>>> import numpy as np
>>> from numpy import linalg as LA
>>> np.set_printoptions(precision=2, suppress=True, linewidth=100, legacy="1.25")
>>> W0 = np.loadtxt("case16.csv", delimiter=",")
>>> print(W0.round(2) + 0)
[[-0.52 -0.1  -0.01  0.56  0.    0.15  0.09 -0.15  0.25 -0.46 -0.08  0.26]
 [ 0.2  -0.08  0.34  0.09  0.03  0.01  0.53  0.35 -0.14  0.13  0.15  0.6 ]
 [ 0.16 -0.37  0.04  0.21 -0.26 -0.36 -0.2   0.32  0.21 -0.2   0.57 -0.21]
 [-0.16 -0.39 -0.06 -0.08  0.08 -0.17 -0.08 -0.44  0.36  0.59  0.15  0.29]
 [-0.1   0.22 -0.19  0.34 -0.29  0.25 -0.52  0.35 -0.15  0.41  0.    0.25]
 [ 0.1  -0.3  -0.4  -0.19 -0.58 -0.25  0.06 -0.09 -0.22 -0.21 -0.34  0.3 ]
 [ 0.1   0.18 -0.36  0.42  0.43 -0.61  0.05 -0.04 -0.28  0.07 -0.05  0.03]
 [-0.29 -0.09  0.55 -0.05 -0.05 -0.21 -0.32 -0.26 -0.6  -0.07  0.1   0.06]
 [ 0.42 -0.48 -0.17  0.25  0.23  0.51 -0.09 -0.24 -0.33 -0.06  0.1  -0.04]
 [-0.26 -0.52  0.12  0.09  0.15 -0.05  0.07  0.44 -0.06  0.23 -0.5  -0.32]
 [ 0.03  0.13  0.12  0.41 -0.49  0.02  0.44 -0.3  -0.11  0.33  0.02 -0.41]
 [ 0.52  0.06  0.44  0.25 -0.04 -0.15 -0.29 -0.14  0.33 -0.05 -0.47  0.11]]
>>> # keeps lengths
>>> T = np.stack([W0, 4 * W0, W0[::-1]])
>>> LA.matrix_rank(T)
array([12, 12, 12])
>>> LA.matrix_rank(T.reshape(3, -1))
2
>>> T.shape
(3, 12, 12)
>>> x = np.array([0, 2, 0, 0, 3, 3, 0, 1, 3, 2, 0, 2])
>>> W0 @ np.eye(12)[0]
array([-0.52,  0.2 ,  0.16, -0.16, -0.1 ,  0.1 ,  0.1 , -0.29,  0.42, -0.26,  0.03,  0.52])
>>> W0 @ (2 * x)
array([ 0.96,  2.71, -4.88,  2.71,  3.06, -7.26, -1.7 , -6.12, -0.37, -1.37, -3.9 ,  0.98])
>>> (W0 * x).sum(axis=1)
array([ 0.48,  1.36, -2.44,  1.36,  1.53, -3.63, -0.85, -3.06, -0.18, -0.68, -1.95,  0.49])
>>> np.sign((W0 @ x).round(6))
array([ 1.,  1., -1.,  1.,  1., -1., -1., -1., -1., -1., -1.,  1.])
>>> print(LA.norm(W0 @ x) <= LA.norm(W0, 2) * LA.norm(x) + 1e-9)
True
>>> M2 = np.array([[7, 9],
...     [0, 1],
...     [3, 5],
...     [2, 1],
...     [3, 8],
...     [3, 6],
...     [8, 8],
...     [3, 2],
...     [0, 9],
...     [4, 3],
...     [8, 9],
...     [9, 5]])
>>> np.einsum("ij->j", W0)
array([ 0.2 , -1.75,  0.42,  2.3 , -0.79, -0.86, -0.26, -0.2 , -0.73,  0.69, -0.33,  0.93])
>>> np.vstack([W0, M2.T]).shape
(14, 12)
>>> F = np.loadtxt("a.csv", delimiter=",")
>>> F
array([[-4.,  2.,  0.,  1.,  2.,  2.,  0.,  0.,  2.,  2.,  2., -1., -2.,  2.],
       [ 2., -2.,  0.,  3., -3.,  3.,  0., -2.,  1.,  0.,  3., -1., -2.,  0.],
       [ 0.,  0.,  0.,  0., -3.,  0., -2.,  2.,  1., -1., -4.,  2.,  0.,  2.],
       [ 1.,  3.,  0., -2.,  1.,  0.,  2., -2., -2.,  3., -2., -1.,  2.,  1.],
       [ 2., -3., -3.,  1.,  0.,  0., -1.,  4.,  2., -4.,  0.,  0.,  0.,  1.],
       [ 2.,  3.,  0.,  0.,  0., -4.,  2., -1., -4.,  0.,  1., -2.,  1.,  2.],
       [ 0.,  0., -2.,  2., -1.,  2.,  4.,  4.,  3., -2., -4., -1., -3.,  3.],
       [ 0., -2.,  2., -2.,  4., -1.,  4.,  0.,  3., -1.,  1.,  1.,  0.,  2.],
       [ 2.,  1.,  1., -2.,  2., -4.,  3.,  3., -2., -2., -1.,  0., -1.,  1.],
       [ 2.,  0., -1.,  3., -4.,  0., -2., -1., -2.,  4.,  4., -1.,  2.,  1.],
       [ 2.,  3., -4., -2.,  0.,  1., -4.,  1., -1.,  4., -2., -1., -2.,  2.],
       [-1., -1.,  2., -1.,  0., -2., -1.,  1.,  0., -1., -1., -4.,  1., -1.],
       [-2., -2.,  0.,  2.,  0.,  1., -3.,  0., -1.,  2., -2.,  1.,  4.,  0.],
       [ 2.,  0.,  2.,  1.,  1.,  2.,  3.,  2.,  1.,  1.,  2., -1.,  0.,  4.]])
>>> # equal to its transpose
>>> rng = np.random.default_rng(768)
>>> z = rng.permutation(14)
>>> z
array([ 3,  5, 10, 11,  0, 12, 13,  1,  7,  8,  4,  2,  6,  9])
>>> M2 = F[z][:, z]
>>> np.trace(M2)
-4.0
>>> np.allclose(M2, F)
False
>>> np.diag(M2)
array([-2., -4., -2., -4., -4.,  4.,  4., -2.,  0., -2.,  0.,  0.,  4.,  4.])
>>> M2 = np.array([[2, 0],
...     [2, 2],
...     [2, 2],
...     [1, 1],
...     [0, 0],
...     [2, 1],
...     [2, 2],
...     [1, 0],
...     [1, 1],
...     [2, 2],
...     [1, 0],
...     [1, 2],
...     [0, 2],
...     [1, 2]])
>>> np.vstack([F, M2.T]).shape
(16, 14)
>>> M2 @ F
Traceback (most recent call last):
  File "<python-input-31>", line 1, in <module>
    M2 @ F
    ~~~^~~
ValueError: matmul: Input operand 1 has a mismatch in its core dimension 0, with gufunc signature (n?,k),(k,m?)->(n?,m?) (size 14 is different from 2)
>>> LA.matrix_rank(F @ M2)
2
>>> E = np.loadtxt("out8.csv", delimiter=",")
>>> E
array([[0., 3., 0., 2., 1., 2., 3., 1., 0., 1.],
       [0., 0., 3., 3., 3., 0., 0., 0., 0., 3.],
       [0., 0., 0., 3., 2., 0., 3., 0., 0., 1.],
       [0., 0., 0., 0., 2., 3., 3., 3., 1., 0.],
       [0., 0., 0., 0., 0., 0., 3., 3., 1., 0.],
       [0., 0., 0., 0., 0., 0., 1., 0., 2., 1.],
       [0., 0., 0., 0., 0., 0., 0., 0., 0., 3.],
       [0., 0., 0., 0., 0., 0., 0., 0., 2., 0.],
       [0., 0., 0., 0., 0., 0., 0., 0., 0., 3.],
       [0., 0., 0., 0., 0., 0., 0., 0., 0., 0.]])
>>> # triangular
>>> U, sigma, Vh = LA.svd(E)
>>> np.argmax(sigma[:-1] / (sigma[1:] + 1e-6)) + 1
8
>>> sigma.round(2) + 0
array([9.12, 6.4 , 3.88, 3.27, 2.84, 2.38, 1.78, 0.35, 0.  , 0.  ])
>>> M2 = U[:, :8] @ np.diag(sigma[:8]) @ Vh[:8]
>>> np.round(np.abs(E - M2).max(), 2)
0.0
>>> round(float(LA.norm(E - M2, 2)), 2), np.round(sigma[8], 2)
(0.0, 0.0)
>>> LA.matrix_rank(M2)
8
>>> np.round(LA.norm(E - M2) / LA.norm(E), 2)
0.0
>>> theta = np.radians(135)
>>> R = np.eye(10)
>>> R[1, 1] = R[2, 2] = np.cos(theta)
>>> R[1, 2], R[2, 1] = -np.sin(theta), np.sin(theta)
>>> print(R)
[[ 1.    0.    0.    0.    0.    0.    0.    0.    0.    0.  ]
 [ 0.   -0.71 -0.71  0.    0.    0.    0.    0.    0.    0.  ]
 [ 0.    0.71 -0.71  0.    0.    0.    0.    0.    0.    0.  ]
 [ 0.    0.    0.    1.    0.    0.    0.    0.    0.    0.  ]
 [ 0.    0.    0.    0.    1.    0.    0.    0.    0.    0.  ]
 [ 0.    0.    0.    0.    0.    1.    0.    0.    0.    0.  ]
 [ 0.    0.    0.    0.    0.    0.    1.    0.    0.    0.  ]
 [ 0.    0.    0.    0.    0.    0.    0.    1.    0.    0.  ]
 [ 0.    0.    0.    0.    0.    0.    0.    0.    1.    0.  ]
 [ 0.    0.    0.    0.    0.    0.    0.    0.    0.    1.  ]]
>>> M2 = E @ R.T
>>> M2
array([[ 0.  , -2.12,  2.12,  2.  ,  1.  ,  2.  ,  3.  ,  1.  ,  0.  ,  1.  ],
       [ 0.  , -2.12, -2.12,  3.  ,  3.  ,  0.  ,  0.  ,  0.  ,  0.  ,  3.  ],
       [ 0.  ,  0.  ,  0.  ,  3.  ,  2.  ,  0.  ,  3.  ,  0.  ,  0.  ,  1.  ],
       [ 0.  ,  0.  ,  0.  ,  0.  ,  2.  ,  3.  ,  3.  ,  3.  ,  1.  ,  0.  ],
       [ 0.  ,  0.  ,  0.  ,  0.  ,  0.  ,  0.  ,  3.  ,  3.  ,  1.  ,  0.  ],
       [ 0.  ,  0.  ,  0.  ,  0.  ,  0.  ,  0.  ,  1.  ,  0.  ,  2.  ,  1.  ],
       [ 0.  ,  0.  ,  0.  ,  0.  ,  0.  ,  0.  ,  0.  ,  0.  ,  0.  ,  3.  ],
       [ 0.  ,  0.  ,  0.  ,  0.  ,  0.  ,  0.  ,  0.  ,  0.  ,  2.  ,  0.  ],
       [ 0.  ,  0.  ,  0.  ,  0.  ,  0.  ,  0.  ,  0.  ,  0.  ,  0.  ,  3.  ],
       [ 0.  ,  0.  ,  0.  ,  0.  ,  0.  ,  0.  ,  0.  ,  0.  ,  0.  ,  0.  ]])
>>> np.abs(M2 - E).max(axis=0)
array([0.  , 5.12, 5.12, 0.  , 0.  , 0.  , 0.  , 0.  , 0.  , 0.  ])
>>> print(np.allclose(E @ E.T, M2 @ M2.T))
True
>>> X = np.load("arr.npy")
>>> X
array([[1, 0, 0, 0, 0, 0, 0, 0, 0, 0, 0, 0, 0],
       [4, 1, 0, 0, 0, 0, 0, 0, 0, 0, 0, 0, 0],
       [2, 2, 1, 0, 0, 0, 0, 0, 0, 0, 0, 0, 0],
       [3, 7, 8, 1, 0, 0, 0, 0, 0, 0, 0, 0, 0],
       [4, 3, 4, 3, 1, 0, 0, 0, 0, 0, 0, 0, 0],
       [5, 5, 0, 4, 3, 1, 0, 0, 0, 0, 0, 0, 0],
       [8, 1, 1, 8, 7, 7, 1, 0, 0, 0, 0, 0, 0],
       [4, 0, 7, 9, 4, 7, 2, 1, 0, 0, 0, 0, 0],
       [4, 6, 6, 4, 2, 4, 3, 2, 1, 0, 0, 0, 0],
       [6, 0, 5, 5, 8, 8, 6, 0, 1, 1, 0, 0, 0],
       [4, 1, 8, 9, 0, 8, 5, 7, 5, 2, 1, 0, 0],
       [4, 5, 3, 5, 7, 2, 7, 8, 7, 5, 6, 1, 0],
       [5, 7, 6, 0, 6, 8, 7, 6, 0, 8, 7, 9, 1]])
>>> # triangular
>>> LA.cond(X) > 100
True
>>> LA.matrix_rank(X, rtol=0.1)
6
>>> [round(float(x), 2) for x in LA.svd(X, compute_uv=False)[:3]]
[39.45, 17.01, 12.42]
>>> print(np.argsort(-LA.norm(X, axis=0).round(6), kind="stable")[:3])
[3 5 2]
